% python3 -q
>>> import numpy as np
>>> np.set_printoptions(precision=2, suppress=True, linewidth=100)
>>> M2 = np.array([[4, 1, 5, 2], [2, 3, 2, 5], [2, 4, 0, 5], [2, 2, 5, 2], [1, 5, 0, 5]])
>>> X = M2.T @ M2
>>> X
array([[29, 27, 34, 37],
       [27, 55, 21, 66],
       [34, 21, 54, 30],
       [37, 66, 30, 83]])
>>> def softmax(z):
...     e = np.exp(z - z.max(axis=-1, keepdims=True))
...     return e / e.sum(axis=-1, keepdims=True)
... 
>>> np.round(softmax(X[0] + 5), 2) + 0
array([0.  , 0.  , 0.05, 0.95])
>>> att = X @ X.T / np.sqrt(4)
>>> np.round(softmax(att + np.triu(np.full(att.shape, -np.inf), 1)), 2) + 0
array([[1., 0., 0., 0.],
       [0., 1., 0., 0.],
       [0., 0., 1., 0.],
       [0., 0., 0., 1.]])
>>> softmax(att).round(6).argmax(axis=1)
array([3, 3, 3, 3])
>>> round(np.linalg.norm(X, 2) / np.linalg.norm(X), 2)
np.float64(0.97)
>>> [round(float(x), 2) for x in np.linalg.svd(X, compute_uv=False)[:3]]
[171.69, 45.69, 2.8]
>>> mat = np.loadtxt("m.csv", delimiter=",")
>>> mat
array([[0.5, 0. , 0. , 0.5, 0. ],
       [0. , 1. , 0. , 0. , 0. ],
       [0. , 0. , 0.5, 0. , 0.5],
       [0. , 0. , 0. , 1. , 0. ],
       [0. , 0. , 0. , 0. , 1. ]])
>>> # triangular, det is the product of the diagonal
>>> M2 = np.array([[1, 2, 2], [1, 0, 1]])
>>> W2 = np.kron(M2, X)
>>> print(round(np.linalg.norm(W2, 2), 2), round(float(np.linalg.norm(M2, 2) * np.linalg.norm(X, 2)), 2))
545.9 545.9
>>> r0 = np.array([1, 1, 3, 1, 3, 0, 3, 1, 2])
>>> J = r0[np.abs(np.subtract.outer(np.arange(9), np.arange(9)))]
>>> print(J)
[[1 1 3 1 3 0 3 1 2]
 [1 1 1 3 1 3 0 3 1]
 [3 1 1 1 3 1 3 0 3]
 [1 3 1 1 1 3 1 3 0]
 [3 1 3 1 1 1 3 1 3]
 [0 3 1 3 1 1 1 3 1]
 [3 0 3 1 3 1 1 1 3]
 [1 3 0 3 1 3 1 1 1]
 [2 1 3 0 3 1 3 1 1]]
>>> # symmetric, so the eigenvalues are real
>>> x = np.array([2, 2, -1, 2, 2, 2, 2, -1, -2])
>>> target = J @ x
>>> target
array([10, 12, 17, 16, 10, 12,  8, 21, 14])
>>> np.linalg.solve(J, 5 * target)
array([ 10.,  10.,  -5.,  10.,  10.,  10.,  10.,  -5., -10.])
>>> np.round(np.linalg.solve(J.T, J[7]), 2) + 0
array([0., 0., 0., 0., 0., 0., 0., 1., 0.])
>>> np.linalg.solve(J, target)
array([ 2.,  2., -1.,  2.,  2.,  2.,  2., -1., -2.])
>>> arr = np.loadtxt("a.csv", delimiter=",")
>>> arr
array([[0., 1., 2., 2., 2., 0., 2., 3., 0.],
       [0., 3., 0., 3., 3., 1., 0., 1., 3.],
       [0., 0., 2., 2., 0., 3., 1., 2., 2.],
       [0., 0., 0., 3., 3., 1., 3., 1., 2.],
       [0., 0., 0., 0., 2., 1., 3., 2., 3.],
       [0., 0., 0., 0., 0., 1., 1., 2., 2.],
       [0., 0., 0., 0., 0., 0., 0., 0., 1.],
       [0., 0., 0., 0., 0., 0., 0., 2., 0.],
       [0., 0., 0., 0., 0., 0., 0., 0., 3.]])
>>> # looks like rank 8
>>> [int(np.linalg.matrix_rank(np.linalg.matrix_power(arr, p))) for p in range(1, 10)]
[8, 7, 7, 7, 7, 7, 7, 7, 7]
>>> np.linalg.matrix_rank(arr - arr[0, 0] * np.eye(9))
np.int64(8)
>>> np.sort(np.linalg.eigvals(arr))
array([0., 0., 1., 2., 2., 2., 3., 3., 3.])
